% python3 -q
>>> import numpy as np
>>> from numpy import linalg as LA
>>> np.set_printoptions(suppress=True, linewidth=140)
>>> B = np.array([[0, 2, 2], [2, 1, 2], [0, 1, 3], [1, 1, 0], [3, 1, 2], [2, 3, 0]])
>>> C = np.array([[2, 0, 1, -2, 0], [1, -3, -1, -3, 2], [-1, -3, 0, 2, -1]])
>>> E = B @ C
>>> print(E)
[[  0 -12  -2  -2   2]
 [  3  -9   1  -3   0]
 [ -2 -12  -1   3  -1]
 [  3  -3   0  -5   2]
 [  5  -9   2  -5   0]
 [  7  -9  -1 -13   6]]
>>> # rank 3
>>> vec = np.array([1, -1, -3, 0, 3])
>>> a = np.maximum(E @ vec, 0)
>>> print(np.maximum(E @ vec, 0) - np.maximum(-E @ vec, 0))
[24  9 10 12  8 37]
>>> print(np.flatnonzero(a > 1e-9))
[0 1 2 3 4 5]
>>> K = np.load("m.npy")
>>> print(K)
[[ 5. -7.  8. -1.  0.  2.]
 [-4.  2.  3.  8.  2.  1.]
 [-9.  0.  2.  2.  1.  2.]
 [ 1.  7.  4. -1.  2.  2.]
 [ 0.  0.  0.  0.  2. -1.]
 [ 0.  0.  0.  0.  1.  0.]]
>>> print(np.round(LA.norm(K) ** 2 / LA.norm(K, 2) ** 2, 3))
2.254
>>> print(np.round(LA.norm(K[1] - K[4]), 3))
9.849
>>> print(np.round(LA.norm(K[1], 1), 3), round(float(LA.norm(K[1], np.inf)), 3))
20.0 8.0
>>> print(K[1] @ K[4])
3.0
>>> print(np.round(LA.norm(K, axis=1), 3))
[11.958  9.899  9.695  8.66   2.236  1.   ]
>>> print(np.round(LA.norm(K, 1), 3), np.round(LA.norm(K, np.inf), 3))
19.0 23.0
>>> mat = np.load("run3.npy")
>>> print(mat)
[[ 1 -1  1]
 [ 1  0  0]
 [ 1  1  1]
 [ 1  2  4]
 [ 1  3  9]]
>>> hat = mat @ LA.solve(mat.T @ mat, mat.T)
>>> print(np.round(LA.eigvalsh(hat), 3) + 0)
[0. 0. 1. 1. 1.]
>>> rng = np.random.default_rng(54915)
>>> z = rng.permutation(3)
>>> B = mat[:, z] * rng.choice([-1, 1], 3)
>>> print(B)
[[ 1  1 -1]
 [ 1  0  0]
 [ 1 -1 -1]
 [ 1 -2 -4]
 [ 1 -3 -9]]
>>> left, _, VT = LA.svd(mat.T @ B)
>>> print(np.round(left @ VT, 3) + 0)
[[ 1.  0.  0.]
 [ 0. -1.  0.]
 [ 0.  0. -1.]]
>>> m1 = np.load("block1.npy")
>>> print(m1)
[[ -1  -1  -2   0   0]
 [ -2   2  -1  -3  -2]
 [  0   3   2  -2   1]
 [ -2   3   1  -1   1]
 [  0  -1   1   1  -2]
 [  2  -3  -3   1   3]
 [-11   9  -7 -15 -10]]
>>> # row 6 dominates
>>> B = m1 / LA.norm(m1, axis=1, keepdims=True)
>>> cov = B @ B.T
>>> print(cov[2].round(3))
[-0.674  0.402  1.     0.825 -0.445 -0.583  0.324]
>>> print((np.abs(cov) > 0.9).astype(int))
[[1 0 0 0 0 0 0]
 [0 1 0 0 0 0 1]
 [0 0 1 0 0 0 0]
 [0 0 0 1 0 0 0]
 [0 0 0 0 1 0 0]
 [0 0 0 0 0 1 0]
 [0 1 0 0 0 0 1]]
>>> print(np.round(LA.norm(B, axis=1), 3))
[1. 1. 1. 1. 1. 1. 1.]
>>> print(np.abs(m1).max())
15
>>> print(LA.matrix_rank(m1))
5
>>> print(np.unravel_index(np.abs(m1).argmax(), m1.shape))
(np.int64(6), np.int64(3))
>>> vec = np.array([3, 2, 0, 2, 3])
>>> rhs = m1 @ vec
>>> print(rhs)
[ -5 -14   5   1  -6  11 -75]
>>> print(np.round(LA.lstsq(m1, rhs)[0], 3) + 0)
[3. 2. 0. 2. 3.]
>>> rhs = rhs + 0.3 * rng.normal(size=7)
>>> print(rhs.round(3))
[ -5.001 -13.677   5.01    1.181  -5.747  11.226 -74.839]
>>> c, *_ = LA.lstsq(m1, rhs)
>>> print([round(float(LA.norm(LA.solve(m1.T @ m1 + lam * np.eye(5), m1.T @ rhs))), 2) for lam in (0, 1, 10, 100)])
[4.78, 4.25, 3.67, 2.7]
>>> print(np.round(m1.T @ (rhs - m1 @ c), 3) + 0)
[0. 0. 0. 0. 0.]
>>> print(c.round(3))
[2.72  1.571 0.284 1.69  3.167]
>>> print(round(LA.norm(rhs - m1 @ c), 3))
0.45
>>> B = m1 / np.sqrt((m1 ** 2).mean(axis=1, keepdims=True))
>>> print(B[6].round(3))
[-1.025  0.839 -0.652 -1.398 -0.932]
>>> print(np.round(LA.norm(B, axis=1), 3))
[2.236 2.236 2.236 2.236 2.236 2.236 2.236]
>>> W0 = np.load("x.npy")
>>> print(W0)
[[ 1  0  0  0  0  0]
 [ 2  1  0  0  0  0]
 [-3 -8  1  0  0  0]
 [-3  6  5  1  0  0]
 [-4  5 -9  2  1  0]
 [-4 -4  2 -4 -9  1]]
>>> # triangular
>>> print(W0.ravel(order="F"))
[ 1  2 -3 -3 -4 -4  0  1 -8  6  5 -4  0  0  1  5 -9  2  0  0  0  1  2 -4  0  0  0  0  1 -9  0  0  0  0  0  1]
>>> print(W0.reshape(2, -1))
[[ 1  0  0  0  0  0  2  1  0  0  0  0 -3 -8  1  0  0  0]
 [-3  6  5  1  0  0 -4  5 -9  2  1  0 -4 -4  2 -4 -9  1]]
>>> T = W0.reshape(6, 2, -1)
>>> print(T.shape)
(6, 2, 3)
>>> print(np.swapaxes(T, 1, 2)[4])
[[-4  2]
 [ 5  1]
 [-9  0]]
>>> print(W0 @ W0)
[[  1   0   0   0   0   0]
 [  4   1   0   0   0   0]
 [-22 -16   1   0   0   0]
 [ -9 -28  10   1   0   0]
 [ 23  94  -8   4   1   0]
 [ 26 -93  65 -26 -18   1]]
>>> print(np.trace(W0))
6
>>> print(round(float(np.abs(LA.eigvals(W0)).max()), 3))
1.0
>>> print(np.round(np.sort(np.abs(LA.eigvals(W0))), 3))
[1. 1. 1. 1. 1. 1.]
>>> print((W0 - W0.T) / 2)
[[ 0.  -1.   1.5  1.5  2.   2. ]
 [ 1.   0.   4.  -3.  -2.5  2. ]
 [-1.5 -4.   0.  -2.5  4.5 -1. ]
 [-1.5  3.   2.5  0.  -1.   2. ]
 [-2.   2.5 -4.5  1.   0.   4.5]
 [-2.  -2.   1.  -2.  -4.5  0. ]]
>>> print((W0 + W0.T) / 2)
[[ 1.   1.  -1.5 -1.5 -2.  -2. ]
 [ 1.   1.  -4.   3.   2.5 -2. ]
 [-1.5 -4.   1.   2.5 -4.5  1. ]
 [-1.5  3.   2.5  1.   1.  -2. ]
 [-2.   2.5 -4.5  1.   1.  -4.5]
 [-2.  -2.   1.  -2.  -4.5  1. ]]
